>>> import numpy as np
>>> np.set_printoptions(precision=3, suppress=True, linewidth=140, sign=" ")
>>> arr = np.load("data.npy")
>>> print(arr)
[[-2  0  0  0  0  0  0]
 [ 0  2  1 -1  3 -2  1]
 [ 0  1  1  0  2  3  3]
 [ 0  0  1  3 -2  1  2]
 [ 0 -3 -3  2  2 -2  2]
 [ 0 -3 -2 -3  1 -2 -1]
 [ 0  0  2 -3  0  1 -3]]
>>> rng = np.random.default_rng(185799)
>>> labels = rng.permutation(7)
>>> print(labels)
[ 3  1  2  5  6  0  4]
>>> M2 = arr[labels][:, labels]
>>> print(M2)
[[ 3  0  1  1  2  0 -2]
 [-1  2  1 -2  1  0  3]
 [ 0  1  1  3  3  0  2]
 [-3 -3 -2 -2 -1  0  1]
 [-3  0  2  1 -3  0  0]
 [ 0  0  0  0  0 -2  0]
 [ 2 -3 -3 -2  2  0  2]]
>>> print(np.diag(M2))
[ 3  2  1 -2 -3 -2  2]
>>> print(np.sort(np.abs(np.linalg.eigvals(M2))))
[ 2.     2.631  2.631  3.046  3.046  4.716  4.716]
>>> def softmax(z):
...     e = np.exp(z - z.max(axis=-1, keepdims=True))
...     return e / e.sum(axis=-1, keepdims=True)
... 
>>> print(softmax(arr[5]))
[ 0.224  0.011  0.03   0.011  0.61   0.03   0.083]
>>> S = arr @ arr.T / np.sqrt(7)
>>> print(np.round(softmax(S), 3) + 0)
[[ 0.43   0.095  0.095  0.095  0.095  0.095  0.095]
 [ 0.001  0.992  0.005  0.     0.001  0.001  0.001]
 [ 0.     0.001  0.998  0.001  0.     0.     0.   ]
 [ 0.001  0.     0.007  0.991  0.001  0.     0.   ]
 [ 0.     0.     0.     0.     1.     0.     0.   ]
 [ 0.     0.     0.     0.     0.003  0.996  0.   ]
 [ 0.     0.     0.     0.     0.     0.002  0.998]]
>>> print(np.round(softmax(S + np.triu(np.full(S.shape, -np.inf), 1)), 3) + 0)
[[ 1.     0.     0.     0.     0.     0.     0.   ]
 [ 0.001  0.999  0.     0.     0.     0.     0.   ]
 [ 0.     0.001  0.999  0.     0.     0.     0.   ]
 [ 0.001  0.     0.007  0.992  0.     0.     0.   ]
 [ 0.     0.     0.     0.     1.     0.     0.   ]
 [ 0.     0.     0.     0.     0.003  0.996  0.   ]
 [ 0.     0.     0.     0.     0.     0.002  0.998]]
>>> M2 = arr + rng.integers(-2, 3, (7, 4)) @ rng.integers(-2, 3, (4, 7))
>>> print(M2)
[[-3  3 -3  5 -5 -1  1]
 [-2 -2  3  5  1 -3 -4]
 [-2 -2  4  0  5  5  0]
 [ 0 -4 -3  1 -8  3  8]
 [ 3 -6  2  1  7 -6 -4]
 [ 1 -2  1  1  3 -6 -7]
 [ 0  0  0 -6 -1  3  1]]
>>> print(M2 - arr)
[[-1  3 -3  5 -5 -1  1]
 [-2 -4  2  6 -2 -1 -5]
 [-2 -3  3  0  3  2 -3]
 [ 0 -4 -4 -2 -6  2  6]
 [ 3 -3  5 -1  5 -4 -6]
 [ 1  1  3  4  2 -4 -6]
 [ 0  0 -2 -3 -1  2  4]]
>>> print(np.abs(M2 - arr).sum(axis=1))
[ 19  22  16  24  27  21  12]
>>> print(round(float(np.abs(np.linalg.eigvals(arr)).max()), 3))
4.716
>>> print(np.allclose(arr, arr.T))
False
>>> print(np.linalg.matrix_power(arr, 2))
[[  4   0   0   0   0   0   0]
 [  0   2  -1   4  14  -3   8]
 [  0 -12  -4 -15  12  -6  -4]
 [  0   4  12  -4  -7  10  -2]
 [  0  -9  -2  13 -17   1  -8]
 [  0  -5  -9   5  -7  -2  -8]
 [  0  -1  -9  -3  11  -2   8]]
>>> print(np.trace(arr))
1
>>> print(round(float(np.linalg.det(arr)), 3))
-2856.0
>>> print((np.linalg.matrix_power((arr != 0) + (arr.T != 0) + np.eye(7), 7) > 0).astype(int))
[[ 1  0  0  0  0  0  0]
 [ 0  1  1  1  1  1  1]
 [ 0  1  1  1  1  1  1]
 [ 0  1  1  1  1  1  1]
 [ 0  1  1  1  1  1  1]
 [ 0  1  1  1  1  1  1]
 [ 0  1  1  1  1  1  1]]
>>> print(np.flatnonzero(np.linalg.matrix_power((arr != 0) + (arr.T != 0) + np.eye(7), 7)[0]))
[ 0]
>>> print((arr != 0).astype(int))
[[ 1  0  0  0  0  0  0]
 [ 0  1  1  1  1  1  1]
 [ 0  1  1  0  1  1  1]
 [ 0  0  1  1  1  1  1]
 [ 0  1  1  1  1  1  1]
 [ 0  1  1  1  1  1  1]
 [ 0  0  1  1  0  1  1]]
>>> F = np.load("test19.npy")
>>> print(F)
[[-0.256 -2.256  1.469 -0.11   1.295]
 [-0.633 -2.002  1.396 -1.61  -0.222]
 [ 0.619  2.049 -1.423  1.541  0.13 ]
 [ 0.582 -0.014 -0.125  2.174  1.98 ]
 [ 0.04   1.987 -1.251 -0.596 -1.769]
 [ 0.701  1.096 -0.846  2.202  1.32 ]
 [-0.49  -2.276  1.535 -0.973  0.525]
 [-0.69  -1.647  1.187 -1.957 -0.756]
 [ 0.518 -0.347  0.098  2.063  2.085]
 [-0.574  0.055  0.097 -2.163 -1.995]
 [ 0.399  2.312 -1.536  0.622 -0.866]
 [-0.587 -2.135  1.469 -1.39   0.06 ]
 [-0.59  -2.129  1.466 -1.403  0.044]
 [ 0.581  2.15  -1.477  1.361 -0.095]
 [-0.243 -2.245  1.459 -0.066  1.329]
 [ 0.368  2.31  -1.528  0.506 -0.969]
 [-0.022 -1.956  1.228  0.651  1.8  ]
 [ 0.366  2.309 -1.527  0.5   -0.974]
 [ 0.361  2.308 -1.526  0.482 -0.99 ]]
>>> Xs = F - F.mean(axis=0)
>>> V = np.linalg.svd(Xs)[2][:2]
>>> M2 = Xs - Xs @ V.T @ V
>>> print((Xs @ V.T).std(axis=0))
[ 2.52   1.621]
>>> print(np.round(np.linalg.norm(M2) / np.linalg.norm(Xs), 3))
0.0
>>> print(np.round(np.cov(Xs @ V.T, rowvar=False), 3) + 0)
[[ 6.703  0.   ]
 [ 0.     2.775]]
>>> print(np.diag(V.T @ V))
[ 0.055  0.594  0.264  0.567  0.52 ]
>>> U, sigma, vt = np.linalg.svd(F)
>>> print(sigma.round(3) + 0)
[ 10.984   7.096   0.      0.      0.   ]
>>> M2 = U[:, :2] @ np.diag(sigma[:2]) @ vt[:2]
>>> print(np.linalg.matrix_rank(M2))
2
>>> print(np.linalg.matrix_rank(F, rtol=0.05))
2
>>> M2 = arr ** -1
Traceback (most recent call last):
  File "<python-input-42>", line 1, in <module>
    M2 = arr ** -1
         ~~~~^^~~~
ValueError: Integers to negative integer powers are not allowed.
>>> M2 = np.linalg.inv(arr)
>>> print(np.round(np.linalg.inv(M2), 3) + 0)
[[-2.  0.  0.  0.  0.  0.  0.]
 [ 0.  2.  1. -1.  3. -2.  1.]
 [ 0.  1.  1.  0.  2.  3.  3.]
 [ 0.  0.  1.  3. -2.  1.  2.]
 [ 0. -3. -3.  2.  2. -2.  2.]
 [ 0. -3. -2. -3.  1. -2. -1.]
 [ 0.  0.  2. -3.  0.  1. -3.]]
>>> print((np.abs(M2) > 1e-9).astype(int))
[[ 1  0  0  0  0  0  0]
 [ 0  1  1  1  1  1  1]
 [ 0  1  1  1  1  1  1]
 [ 0  1  1  1  1  1  1]
 [ 0  1  1  1  1  1  1]
 [ 0  1  1  1  1  1  1]
 [ 0  1  1  1  1  1  1]]
>>> print(np.linalg.det(arr) * M2)
[[ 1428.     0.     0.     0.     0.     0.     0.]
 [    0.   -42.    60.   772.   606.   338.   852.]
 [   -0.  -630.    84. -1204.  -294.   -98. -1092.]
 [   -0.    84.   288.    88.  -804.   956.  -480.]
 [   -0.  -168.  -168.   504.  -840.   672.  -672.]
 [   -0.   630.  -492.   524.  -114.   370.  -132.]
 [   -0.  -294.  -396.  -716.   570.  -898.   660.]]
>>> cov = np.cov(F, rowvar=False)
>>> print(cov.shape)
(5, 5)
>>> print(np.round(np.linalg.eigvalsh(cov)[::-1], 3) + 0)
[ 6.703  2.775  0.     0.     0.   ]
>>> print(np.argwhere(np.triu(np.abs(np.corrcoef(F.T)) > 0.8, 1)))
[[ 0  3]
 [ 1  2]]
>>> print(round(float(np.corrcoef(F[:, 0], F[:, 2])[0, 1]), 3))
-0.8
>>> f = np.array([2, 2, 1, 1, 0, 1, 0])
>>> M2 = arr + np.outer(f, np.eye(7)[0])
>>> print(np.linalg.matrix_rank(M2 - arr))
1
>>> print(round(float(np.linalg.det(M2) / np.linalg.det(arr)), 3), round(float(1 + np.linalg.solve(arr, f)[0]), 3))
-0.0 0.0
>>> print(M2)
[[ 0.  0.  0.  0.  0.  0.  0.]
 [ 2.  2.  1. -1.  3. -2.  1.]
 [ 1.  1.  1.  0.  2.  3.  3.]
 [ 1.  0.  1.  3. -2.  1.  2.]
 [ 0. -3. -3.  2.  2. -2.  2.]
 [ 1. -3. -2. -3.  1. -2. -1.]
 [ 0.  0.  2. -3.  0.  1. -3.]]
>>> basis = np.array([[2, -3, 2, -3, -1, -2], [1, 1, 3, -1, -2, -1]])
>>> A = rng.normal(size=(11, 2)) @ basis + np.array([-1, 2, -2, -2, -2, 3])
>>> print(A)
[[-4.527  7.057 -5.714  3.244 -0.096  6.527]
 [-3.723  8.841 -2.517  2.636 -2.293  5.723]
 [ 1.669  1.903  3.795 -5.223 -5.679  0.331]
 [-0.028  0.626 -0.96  -3.442 -2.537  2.028]
 [-2.468  4.925 -2.89   0.347 -1.7    4.468]
 [-2.765  2.773 -5.265  0.273  0.008  4.765]
 [ 0.286  2.2    0.99  -3.504 -3.921  1.714]
 [-1.72   3.189 -2.633 -0.898 -1.705  3.72 ]
 [ 1.782 -0.699  1.96  -5.878 -4.275  0.218]
 [-4.828  5.076 -7.962  3.209  1.514  6.828]
 [ 1.2   -1.647 -0.078 -5.369 -2.891  0.8  ]]
>>> print(np.linalg.lstsq(A[:-1].T, A[-1])[2])
3
>>> print(np.abs(np.diag(np.linalg.qr(A)[1])) > 1e-9)
[ True  True  True False False False]
>>> print(round(np.trace(np.linalg.pinv(A) @ A), 3))
3.0
>>> try:
...     np.linalg.inv(A)
... except np.linalg.LinAlgError as e:
...     print(repr(e))
... 
LinAlgError('Last 2 dimensions of the array must be square')
>>> m1 = np.load("w.npy")
>>> print(m1)
[[ 2.  0.  0.]
 [ 0.  6. -2.]
 [ 0. -2.  3.]]
>>> # 2 groups of indices that never mix
>>> w, V = np.linalg.eigh(m1)
>>> x = np.array([-2, 0, 0])
>>> print((np.sign(V[:, -1].round(6)) == np.sign(V[0, -1].round(6))).astype(int))
[ 1  0  0]
>>> print(x @ m1 @ x)
8.0
>>> print(np.linalg.eigvalsh(m1[1:, 1:]))
[ 2.  7.]
>>> print(V * np.maximum(w, 0) @ V.T)
[[ 2.  0.  0.]
 [ 0.  6. -2.]
 [ 0. -2.  3.]]
>>> x = np.array([-3, 1, -2])
>>> target = m1 @ x
>>> print(target)
[-6. 10. -8.]
>>> print(np.linalg.solve(m1, m1[:, 0]))
[ 1.  0.  0.]
>>> print(np.linalg.solve(m1, -1 * target))
[ 3. -1.  2.]
>>> print(round(np.linalg.det(m1.T), 3))
28.0
>>> print(np.einsum("ii->", m1))
11.0
>>> print(np.linalg.eigvals(m1))
[ 2.  7.  2.]
>>> print(np.poly(m1))
[  1. -11.  32. -28.]
>>> W0 = np.array([[0.8, -0.6, 0.1, -1.7, 0.5, 0.6],
...     [-1.5, 0.7, 0.5, -1.3, 0.2, 0.1],
...     [-0.9, -0.2, 0.2, 1.3, 0.6, -0.4],
...     [-0.3, 0.0, -1.0, -0.3, -0.1, -0.6],
...     [0.2, 0.0, 0.2, -0.6, -0.3, 2.6],
...     [0.3, 0.8, -2.5, -0.5, 0.9, -0.4],
...     [-0.2, -1.9, 0.7, 0.4, -0.7, -1.3]])
>>> W0[6] = W0[0] + 0.02 * rng.normal(size=6)
>>> print(W0)
[[ 0.8   -0.6    0.1   -1.7    0.5    0.6  ]
 [-1.5    0.7    0.5   -1.3    0.2    0.1  ]
 [-0.9   -0.2    0.2    1.3    0.6   -0.4  ]
 [-0.3    0.    -1.    -0.3   -0.1   -0.6  ]
 [ 0.2    0.     0.2   -0.6   -0.3    2.6  ]
 [ 0.3    0.8   -2.5   -0.5    0.9   -0.4  ]
 [ 0.779 -0.593  0.108 -1.719  0.514  0.606]]
>>> proj = W0 @ np.linalg.solve(W0.T @ W0, W0.T)
>>> print(round(float(np.trace(proj)), 3))
6.0
>>> print(np.round(np.linalg.eigvalsh(proj), 3) + 0)
[ 0.  1.  1.  1.  1.  1.  1.]
>>> print(proj @ W0[:, 4])
[ 0.5    0.2    0.6   -0.1   -0.3    0.9    0.514]
>>> M2 = np.c_[W0[:, :4] @ np.array([[2, 0, 2, -1], [-2, 3, -2, -3], [-3, -3, 2, 2], [3, -1, 1, 0]]), np.array([-2, 2, 0, -1, -1, -2, 0])]
>>> print(M2.round(3) + 0)
[[-2.6   -0.4    1.3    1.2   -2.   ]
 [-9.8    1.9   -4.7    0.4    2.   ]
 [ 1.9   -2.5    0.3    1.9    0.   ]
 [ 1.5    3.3   -2.9   -1.7   -1.   ]
 [-2.     0.     0.2    0.2   -1.   ]
 [ 5.    10.4   -6.5   -7.7   -2.   ]
 [-2.734 -0.385  1.242  1.217  0.   ]]
>>> print(np.linalg.norm(np.linalg.qr(W0)[0].T @ M2, axis=0) ** 2 / ((M2 ** 2).sum(axis=0) + 1e-12))
[ 1.    1.    1.    1.    0.86]
>>> print(np.linalg.matrix_rank(np.c_[W0, M2]))
7
>>> M = np.loadtxt("run16.csv", delimiter=",")
>>> print(M)
[[ 3.205 -0.303 -9.468]
 [-7.117  2.478  6.573]
 [-9.023 -2.352  3.612]
 [-2.621 -4.366 -8.606]
 [ 4.95   6.863  5.329]
 [-8.899  2.447 -3.85 ]
 [ 7.421 -4.118  5.289]
 [-4.468  5.065 -7.375]
 [-2.687 -8.131  5.164]
 [ 3.848  1.759  9.061]
 [ 4.025  9.154  0.071]
 [ 0.352 -1.312 -9.907]
 [ 7.533  1.324  6.442]
 [-4.888  4.483 -7.484]
 [ 4.165  8.051  4.224]
 [ 1.387 -2.883 -9.475]
 [ 3.036 -1.875 -9.342]
 [-2.566  0.366  9.658]
 [ 3.762  7.402 -5.573]
 [-3.84   9.233 -0.082]
 [-0.463 -8.269  5.604]
 [-3.984  7.273 -5.589]
 [-7.837 -3.34  -5.236]
 [ 0.712  8.025  5.923]
 [-4.242 -2.71   8.641]
 [ 8.964 -1.833  4.036]
 [-7.624 -0.597  6.443]
 [-5.063  7.898 -3.461]
 [-7.565 -2.724 -5.946]
 [ 5.953  8.009  0.642]
 [-5.626 -4.806 -6.727]]
>>> cov = np.cov(M, rowvar=False)
>>> print(np.argsort(-M.std(axis=0).round(6), kind="stable"))
[ 2  0  1]
>>> print(np.corrcoef(M.T))
[[ 1.     0.166  0.176]
 [ 0.166  1.     0.004]
 [ 0.176  0.004  1.   ]]
>>> print(np.linalg.eigvalsh(cov)[::-1])
[ 46.305  31.497  22.736]
>>> print(np.median(M, axis=0))
[-2.566  0.366  0.071]
>>> print(round(np.corrcoef(M[:, 2], M[:, 0])[0, 1], 3))
0.176
>>> print(M.std(axis=0))
[ 5.291  5.183  6.515]
>>> print(np.polyfit(M[:, 2], M[:, 0], 1))
[ 0.143 -0.889]
>>> print(cov.shape)
(3, 3)
>>> q, _ = np.linalg.qr(np.array([[-0.4, -0.4, 1.3],
...     [-1.7, 0.3, 0.6],
...     [1.4, 0.0, 0.8],
...     [-0.7, 0.4, -0.4],
...     [-0.4, -1.3, 0.4]]))
>>> X = q @ q.T
>>> print(X)
[[ 0.575  0.346  0.28  -0.133  0.17 ]
 [ 0.346  0.709 -0.189  0.196 -0.113]
 [ 0.28  -0.189  0.663 -0.256 -0.209]
 [-0.133  0.196 -0.256  0.182 -0.165]
 [ 0.17  -0.113 -0.209 -0.165  0.871]]
>>> # a projection of rank 3
>>> w, V = np.linalg.eigh(X)
>>> print(V @ np.diag(w) @ V.T)
[[ 0.575  0.346  0.28  -0.133  0.17 ]
 [ 0.346  0.709 -0.189  0.196 -0.113]
 [ 0.28  -0.189  0.663 -0.256 -0.209]
 [-0.133  0.196 -0.256  0.182 -0.165]
 [ 0.17  -0.113 -0.209 -0.165  0.871]]
>>> print(np.unique(w.round(6) + 0, return_counts=True)[1])
[ 2  3]
>>> print(round(w.sum(), 3), np.trace(X))
3.0 3.0
